% python3 -q
>>> import numpy as np
>>> import numpy.linalg as la
>>> np.set_printoptions(suppress=True, linewidth=140)
>>> E = np.loadtxt("m.csv", delimiter=",")
>>> print(E)
[[ 0.  0. -1.  0.  0.  0.  0.  0. -1.  0. -1.]
 [ 0.  0.  0. -1. -1. -1. -1. -1.  0. -1.  0.]
 [-1.  0.  0.  0.  0.  0.  0.  0. -1.  0. -1.]
 [ 0. -1.  0.  0. -1. -1. -1. -1.  0. -1.  0.]
 [ 0. -1.  0. -1.  0. -1. -1. -1.  0. -1.  0.]
 [ 0. -1.  0. -1. -1.  0. -1. -1.  0. -1.  0.]
 [ 0. -1.  0. -1. -1. -1.  0. -1.  0. -1.  0.]
 [ 0. -1.  0. -1. -1. -1. -1.  0.  0. -1.  0.]
 [-1.  0. -1.  0.  0.  0.  0.  0.  0.  0. -1.]
 [ 0. -1.  0. -1. -1. -1. -1. -1.  0.  0.  0.]
 [-1.  0. -1.  0.  0.  0.  0.  0. -1.  0.  0.]]
>>> # 2 blocks once reordered
>>> round(float(la.eigvalsh(E).min()), 4)
-6.0
>>> F = np.load("block12.npy")
>>> print(F)
[[  0.0179  -0.0347  -0.2113   0.0204   0.001   -0.078   -0.053 ]
 [ -0.0068  -4.3181  -6.7622  -1.3259  -6.7392  -4.0719  -1.2003]
 [  0.0356  -2.6954  -4.5543  -0.9395  -4.4159  -2.8089  -0.7924]
 [ -0.1128  -0.639   -1.1573  -0.2906  -1.129   -0.6081  -0.211 ]
 [ -0.2152  -4.9865  -8.1703  -1.5552  -8.1994  -5.0218  -1.5452]
 [ -0.0981  -1.2885  -2.0352  -0.4848  -1.8718  -1.2846  -0.3952]
 [  0.3395   2.0573   2.9079   0.5305   2.9974   1.9408   0.8043]
 [  0.047   -2.279   -4.064   -0.8518  -4.0194  -2.5552  -0.8038]
 [ -0.0747  -0.7888  -0.9928  -0.0643  -0.9935  -0.6669  -0.3274]
 [ -0.0366   7.0525  11.7847   2.3393  11.9232   7.1923   2.3516]
 [ -0.059    5.4398   8.6786   1.5823   8.6146   5.152    1.5609]
 [  0.1465  -2.2981  -3.4073  -0.63    -3.4672  -2.0985  -0.8237]
 [  0.0826  -1.5826  -2.4751  -0.5736  -2.3181  -1.544   -0.4529]
 [ -0.0501  -4.6254  -7.7619  -1.5175  -7.7942  -4.6923  -1.4814]
 [ -0.0414   0.5944   0.9089   0.3366   0.9359   0.533    0.236 ]
 [ -0.1029  -1.1746  -1.9797  -0.4034  -1.9046  -1.1683  -0.2591]
 [ -0.1116  -0.1158  -0.0849   0.0246   0.1182  -0.0345   0.1334]
 [ -0.0301  -2.2441  -3.6751  -0.6981  -3.6682  -2.2064  -0.6759]
 [  0.0013  -4.6575  -7.9656  -1.671   -8.0745  -4.8465  -1.5935]
 [ -0.0256  -6.2579 -10.6488  -2.1552 -10.841   -6.3619  -1.9033]
 [  0.0504   0.9758   1.65     0.3633   1.6358   1.0446   0.0882]
 [ -0.0055   1.2191   2.2049   0.4687   2.2945   1.2939   0.3017]
 [ -0.0819  -3.0841  -5.2509  -1.1138  -4.9968  -3.1287  -0.8975]
 [  0.177   -2.6814  -4.2541  -0.8968  -4.2751  -2.4988  -0.9339]
 [ -0.152   -1.5129  -2.1107  -0.5901  -2.4183  -1.1307  -0.5112]
 [  0.0512   4.0128   7.0432   1.3298   6.9035   3.9956   1.5139]
 [  0.0471  -7.3516 -12.0233  -2.3825 -12.2029  -7.1981  -2.4704]
 [  0.0599   1.3444   2.1163   0.6234   2.3961   1.1656   0.5184]
 [ -0.2003   0.7455   1.6361   0.3009   1.5144   1.2247   0.3258]
 [  0.0941   5.2306   8.6306   1.757    8.6434   5.0558   1.6732]
 [ -0.1917  -0.5159  -0.9111  -0.0208  -1.1954  -0.4809  -0.0569]
 [  0.0343   4.1424   7.3756   1.3545   7.0969   4.3094   1.3337]
 [  0.0603   0.6889   1.2441   0.2053   1.2397   0.6664   0.331 ]
 [ -0.0364  -0.7159  -1.0872  -0.0787  -1.264   -0.5737  -0.2348]
 [  0.0097   3.6045   6.2175   1.1967   6.0246   3.765    1.2884]
 [  0.2198   1.3946   2.0418   0.3332   2.1838   1.3256   0.4219]
 [ -0.0292   0.0029   0.0774  -0.1436   0.1982   0.0715   0.0821]
 [ -0.0402   0.6203   1.4788   0.1923   1.4063   0.7635   0.3503]
 [ -0.0311   0.031   -0.3095  -0.1507  -0.1304  -0.0858  -0.052 ]
 [ -0.0149   0.297    0.3523  -0.0024   0.0442   0.1591   0.0416]
 [  0.058   -6.5328 -10.5394  -2.2239 -10.5137  -6.5309  -2.2803]
 [ -0.0292   1.266    1.9367   0.4101   1.9738   1.1955   0.189 ]
 [  0.047   -3.3803  -5.2723  -1.079   -5.2999  -3.3105  -1.2378]
 [  0.0919  -0.4743  -0.5815  -0.2086  -0.599   -0.1991  -0.0246]
 [  0.1195   1.1023   1.8545   0.3513   1.6899   1.1831   0.5438]
 [ -0.0853  -5.3205  -8.8422  -1.8545  -8.9532  -5.3547  -1.7607]
 [  0.022    3.7817   6.2393   1.1339   6.2042   3.5929   1.2055]]
>>> A2 = np.array([[2, 0, 3],
...     [5, 2, 4],
...     [1, 0, 1],
...     [1, 0, 1],
...     [5, 3, 4],
...     [5, 0, 5],
...     [0, 5, 3]])
>>> np.round(np.einsum("ij->j", F), 4)
array([ -0.05  , -25.9519, -40.7488,  -9.0522, -41.2451, -24.9094,  -7.6835])
>>> print(la.matrix_rank(np.vstack([F, A2.T])))
7
